$ python3 -q
>>> import numpy as np
>>> import numpy.linalg as la
>>> np.set_printoptions(precision=2, suppress=True, linewidth=100, sign=" ")
>>> J = np.loadtxt("arr.csv", delimiter=",")
>>> J
array([[ 5.,  6.,  3.,  0.,  4.],
       [ 6.,  7.,  4.,  1.,  5.],
       [ 3.,  4.,  1., -2.,  2.],
       [ 2.,  3.,  0., -3.,  1.]])
>>> # null space of dimension 3
>>> np.allclose(J[:-1].T @ la.lstsq(J[:-1].T, J[-1])[0], J[-1])
True
>>> np.abs(np.diag(la.qr(J)[1])) > 1e-9
array([ True,  True, False, False])
>>> la.lstsq(J[:-1].T, J[-1])[2]
np.int32(2)
>>> print(np.round(np.trace(la.pinv(J) @ J), 2))
2.0
>>> M = np.load("out10.npy")
>>> print(M)
[[-1 -3 -1 -3  0]
 [-1 -3 -1 -3  0]
 [ 3  9  3  9  0]
 [ 1  3  1  3  0]]
>>> # row 1 repeats row 0
>>> def softmax(z):
...     e = np.exp(z - z.max(axis=-1, keepdims=True))
...     return e / e.sum(axis=-1, keepdims=True)
... 
>>> np.round(softmax(10 * M[0]), 2) + 0
array([ 0.,  0.,  0.,  0.,  1.])
>>> softmax(M).sum(axis=1)
array([ 1.,  1.,  1.,  1.])
>>> att = M @ M.T / np.sqrt(5)
>>> np.round(softmax(att + np.triu(np.full(att.shape, -np.inf), 1)), 2) + 0
array([[ 1. ,  0. ,  0. ,  0. ],
       [ 0.5,  0.5,  0. ,  0. ],
       [ 0. ,  0. ,  1. ,  0. ],
       [ 0. ,  0. ,  1. ,  0. ]])
>>> np.round(softmax(att), 2) + 0
array([[ 0.5,  0.5,  0. ,  0. ],
       [ 0.5,  0.5,  0. ,  0. ],
       [ 0. ,  0. ,  1. ,  0. ],
       [ 0. ,  0. ,  1. ,  0. ]])
>>> softmax(att)[0] @ M
array([-1., -3., -1., -3.,  0.])
>>> rank = la.matrix_rank(M)
>>> rank
np.int64(1)
>>> ns = la.svd(M)[2][rank:].T
>>> print(np.round(M @ ns, 2) + 0)
[[ 0.  0.  0.  0.]
 [ 0.  0.  0.  0.]
 [ 0.  0.  0.  0.]
 [ 0.  0.  0.  0.]]
>>> np.allclose(M @ ns, 0)
True
>>> ns.shape
(5, 4)
>>> left, sigma, Vt = la.svd(M)
>>> evecs = Vt[:(sigma > 1e-8).sum()]
>>> rng = np.random.default_rng(46584)
>>> x = M[2] + -3 * M[1] + rng.integers(2) * np.eye(5)[2]
>>> print(x)
[  6.  18.   7.  18.   0.]
>>> np.diag(evecs.T @ evecs)
array([ 0.05,  0.45,  0.05,  0.45,  0.  ])
>>> round(float(la.norm(x - evecs.T @ evecs @ x)), 2)
0.97
>>> left, sigma, Vt = la.svd(M)
>>> np.argmax(sigma[:-1] / (sigma[1:] + 1e-6)) + 1
np.int64(1)
>>> out = left[:, :1] @ np.diag(sigma[:1]) @ Vt[:1]
>>> out
array([[-1., -3., -1., -3.,  0.],
       [-1., -3., -1., -3.,  0.],
       [ 3.,  9.,  3.,  9.,  0.],
       [ 1.,  3.,  1.,  3.,  0.]])
>>> la.matrix_rank(M, rtol=0.05)
np.int64(1)
